$ ipython --no-banner

In [1]: import numpy as np

In [2]: np.set_printoptions(precision=2, suppress=True, linewidth=160, floatmode="fixed")

In [3]: tidy = lambda a: np.round(a, 2) + 0

In [4]: F = np.array([[0.8, -1.3, 0.2, 0.7, -1.8],
   ...:     [0.6, -0.3, 1.5, -0.8, 0.9],
   ...:     [1.7, 0.4, -0.3, 0.7, -1.0],
   ...:     [1.6, 1.4, 1.4, 1.3, -1.4],
   ...:     [-1.4, -0.6, -0.3, 0.8, -0.5]])

In [5]: rng = np.random.default_rng(17535)

In [6]: F[0] = F[3] + 0.1 * rng.normal(size=5)

In [7]: print(tidy(F))
[[ 1.64  1.34  1.32  1.34 -1.37]
 [ 0.60 -0.30  1.50 -0.80  0.90]
 [ 1.70  0.40 -0.30  0.70 -1.00]
 [ 1.60  1.40  1.40  1.30 -1.40]
 [-1.40 -0.60 -0.30  0.80 -0.50]]

In [8]: print(tidy((F - F.T) / 2))
[[ 0.00  0.37 -0.19 -0.13  0.02]
 [-0.37  0.00  0.55 -1.10  0.75]
 [ 0.19 -0.55  0.00 -0.35 -0.35]
 [ 0.13  1.10  0.35  0.00 -1.10]
 [-0.02 -0.75  0.35  1.10  0.00]]

In [9]: np.linalg.determinant(F)
---------------------------------------------------------------------------
AttributeError                            Traceback (most recent call last)
Cell In[9], line 1
----> 1 np.linalg.determinant(F)

AttributeError: module 'numpy.linalg' has no attribute 'determinant'

In [10]: assert F == F.T
---------------------------------------------------------------------------
ValueError                                Traceback (most recent call last)
Cell In[10], line 1
----> 1 assert F == F.T

ValueError: The truth value of an array with more than one element is ambiguous. Use a.any() or a.all()

In [11]: F.inv()
---------------------------------------------------------------------------
AttributeError                            Traceback (most recent call last)
Cell In[11], line 1
----> 1 F.inv()

AttributeError: 'numpy.ndarray' object has no attribute 'inv'

In [12]: print(np.allclose(F @ F.T, F.T @ F))
False

In [13]: print(tidy((F + F.T) / 2))
[[ 1.64  0.97  1.51  1.47 -1.38]
 [ 0.97 -0.30  0.95  0.30  0.15]
 [ 1.51  0.95 -0.30  1.05 -0.65]
 [ 1.47  0.30  1.05  1.30 -0.30]
 [-1.38  0.15 -0.65 -0.30 -0.50]]

In [14]: print(tidy(np.sort(np.abs(np.linalg.eigvals(F)))))
[0.13 0.65 1.20 1.20 4.16]
